$ ipython --no-banner

In [1]: import numpy as np

In [2]: import numpy.linalg as la

In [3]: np.set_printoptions(precision=2, suppress=True, linewidth=140)

In [4]: K = np.array([[0, -1, -3, -1, 0, 2, 0, -1, 2],
   ...:     [1, -1, 1, 3, -3, 2, 2, -2, 2],
   ...:     [-1, 1, -1, -2, 1, -1, -1, -2, -1],
   ...:     [3, 0, -3, 1, -2, -3, 2, 0, 1],
   ...:     [0, 2, 2, -2, -1, -3, -2, 1, -3],
   ...:     [-1, 0, 2, 1, -2, 1, 1, -1, -3],
   ...:     [-3, 2, 1, -3, -3, 2, 1, -2, 1],
   ...:     [-1, 1, -1, 0, 0, -3, 3, 0, 1],
   ...:     [-2, -2, 1, -3, 1, -3, 1, 1, -2]])

In [5]: K[7] = K[6]

In [6]: K
Out[6]: 
array([[ 0, -1, -3, -1,  0,  2,  0, -1,  2],
       [ 1, -1,  1,  3, -3,  2,  2, -2,  2],
       [-1,  1, -1, -2,  1, -1, -1, -2, -1],
       [ 3,  0, -3,  1, -2, -3,  2,  0,  1],
       [ 0,  2,  2, -2, -1, -3, -2,  1, -3],
       [-1,  0,  2,  1, -2,  1,  1, -1, -3],
       [-3,  2,  1, -3, -3,  2,  1, -2,  1],
       [-3,  2,  1, -3, -3,  2,  1, -2,  1],
       [-2, -2,  1, -3,  1, -3,  1,  1, -2]])

In [7]: # rank 8

In [8]: vec = np.array([-3, -3, 0, -3, -1, 3, 0, 1, -2])

In [9]: (K * vec).sum(axis=1)
Out[9]: array([  7,  -6,   2, -21,  -1,  10,  17,  17,  16])

In [10]: np.sign((K @ vec).round(6))
Out[10]: array([ 1, -1,  1, -1, -1,  1,  1,  1,  1])

In [11]: K @ (2 * vec)
Out[11]: array([ 14, -12,   4, -42,  -2,  20,  34,  34,  32])

In [12]: K @ np.ones(9)
Out[12]: array([-2.,  5., -7., -1., -6., -2., -4., -4., -8.])

In [13]: K * vec
Out[13]: 
array([[ 0,  3,  0,  3,  0,  6,  0, -1, -4],
       [-3,  3,  0, -9,  3,  6,  0, -2, -4],
       [ 3, -3,  0,  6, -1, -3,  0, -2,  2],
       [-9,  0,  0, -3,  2, -9,  0,  0, -2],
       [ 0, -6,  0,  6,  1, -9,  0,  1,  6],
       [ 3,  0,  0, -3,  2,  3,  0, -1,  6],
       [ 9, -6,  0,  9,  3,  6,  0, -2, -2],
       [ 9, -6,  0,  9,  3,  6,  0, -2, -2],
       [ 6,  6,  0,  9, -1, -9,  0,  1,  4]])

In [14]: K @ vec
Out[14]: array([  7,  -6,   2, -21,  -1,  10,  17,  17,  16])

In [15]: la.matrix_rank(K, rtol=0.1)
Out[15]: np.int64(8)

In [16]: np.argsort(-la.norm(K, axis=0).round(6), kind="stable")[:3]
Out[16]: array([3, 5, 4])

In [17]: la.cond(K) > 100
Out[17]: np.True_

In [18]: X = np.loadtxt("a.csv", delimiter=",")

In [19]: X
Out[19]: 
array([[ 0.,  1., -1., -1., -1.,  2.,  2.],
       [ 0.,  0.,  1.,  0.,  2.,  2., -1.],
       [ 0.,  0.,  0., -1.,  1.,  0.,  2.],
       [ 0.,  0.,  0.,  0.,  2., -2.,  1.],
       [ 0.,  0.,  0.,  0.,  0., -2.,  0.],
       [ 0.,  0.,  0.,  0.,  0.,  0.,  1.],
       [ 0.,  0.,  0.,  0.,  0.,  0.,  0.]])

In [20]: # rows and columns are dependent

In [21]: left, sig, VT = la.svd(X)

In [22]: evecs = VT[:(sig > 1e-8).sum()]

In [23]: rng = np.random.default_rng(857)

In [24]: vec = X[5] + 5 * X[6] + rng.integers(2) * np.eye(7)[0]

In [25]: vec
Out[25]: array([1., 0., 0., 0., 0., 0., 1.])

In [26]: np.diag(evecs.T @ evecs)
Out[26]: array([0., 1., 1., 1., 1., 1., 1.])

In [27]: round(float(la.norm(vec - evecs.T @ evecs @ vec)), 2)
Out[27]: 1.0

In [28]: np.round(evecs.T @ evecs, 2) + 0
Out[28]: 
array([[0., 0., 0., 0., 0., 0., 0.],
       [0., 1., 0., 0., 0., 0., 0.],
       [0., 0., 1., 0., 0., 0., 0.],
       [0., 0., 0., 1., 0., 0., 0.],
       [0., 0., 0., 0., 1., 0., 0.],
       [0., 0., 0., 0., 0., 1., 0.],
       [0., 0., 0., 0., 0., 0., 1.]])
